$ ipython --no-banner

In [1]: import numpy as np

In [2]: from numpy import linalg as LA

In [3]: np.set_printoptions(precision=2, suppress=True, linewidth=100)

In [4]: def tidy(a):
   ...:     return np.round(a, 2) + 0
   ...: 

In [5]: X = np.load("dump.npy")

In [6]: X
Out[6]: 
array([[4, 2, 1, 2],
       [4, 2, 2, 0],
       [2, 1, 1, 1],
       [2, 1, 1, 1]])

In [7]: # rank 3

In [8]: left, sig, Vt = LA.svd(X)

In [9]: tidy(sig)
Out[9]: array([7.75, 1.63, 0.5 , 0.  ])

In [10]: Y = left[:, :3] @ np.diag(sig[:3]) @ Vt[:3]

In [11]: tidy(np.abs(X - Y).max())
Out[11]: np.float64(0.0)

In [12]: tidy(Y)
Out[12]: 
array([[4., 2., 1., 2.],
       [4., 2., 2., 0.],
       [2., 1., 1., 1.],
       [2., 1., 1., 1.]])

In [13]: mat = np.loadtxt("arr.csv", delimiter=",")

In [14]: print(mat)
[[-2.97 -1.32  1.52]
 [-3.61  1.35  0.33]
 [-2.46 -1.47  1.62]
 [-2.06 -0.02  4.11]
 [ 3.66 -0.95 -4.18]
 [ 2.66 -0.18 -3.83]
 [-0.52 -1.33  3.59]
 [-0.35 -2.18  3.37]
 [ 1.26  2.23  1.5 ]
 [-3.28 -2.01  1.2 ]
 [ 5.01 -1.5  -2.19]
 [ 1.01 -0.57 -2.29]
 [-0.22  3.94  3.26]
 [ 1.14 -2.43 -3.23]
 [-2.6  -1.08  0.64]
 [ 1.23  3.09 -0.78]
 [-0.03 -2.05  1.68]
 [-3.05 -0.06  2.41]]

In [15]: C2 = np.cov(mat, rowvar=False)

In [16]: tidy(np.median(mat, axis=0))
Out[16]: array([-0.28, -1.02,  1.35])

In [17]: tidy(C2)
Out[17]: 
array([[ 6.41,  0.17, -4.35],
       [ 0.17,  3.46,  0.66],
       [-4.35,  0.66,  6.97]])

In [18]: np.argwhere(np.triu(np.abs(np.corrcoef(mat.T)) > 0.8, 1))
Out[18]: array([], shape=(0, 2), dtype=int64)

In [19]: np.argsort(-mat.std(axis=0).round(6), kind="stable")
Out[19]: array([2, 0, 1])

In [20]: tidy(np.corrcoef(mat[:, 1], mat[:, 0])[0, 1])
Out[20]: np.float64(0.04)

In [21]: tidy(np.corrcoef(mat.T))
Out[21]: 
array([[ 1.  ,  0.04, -0.65],
       [ 0.04,  1.  ,  0.13],
       [-0.65,  0.13,  1.  ]])
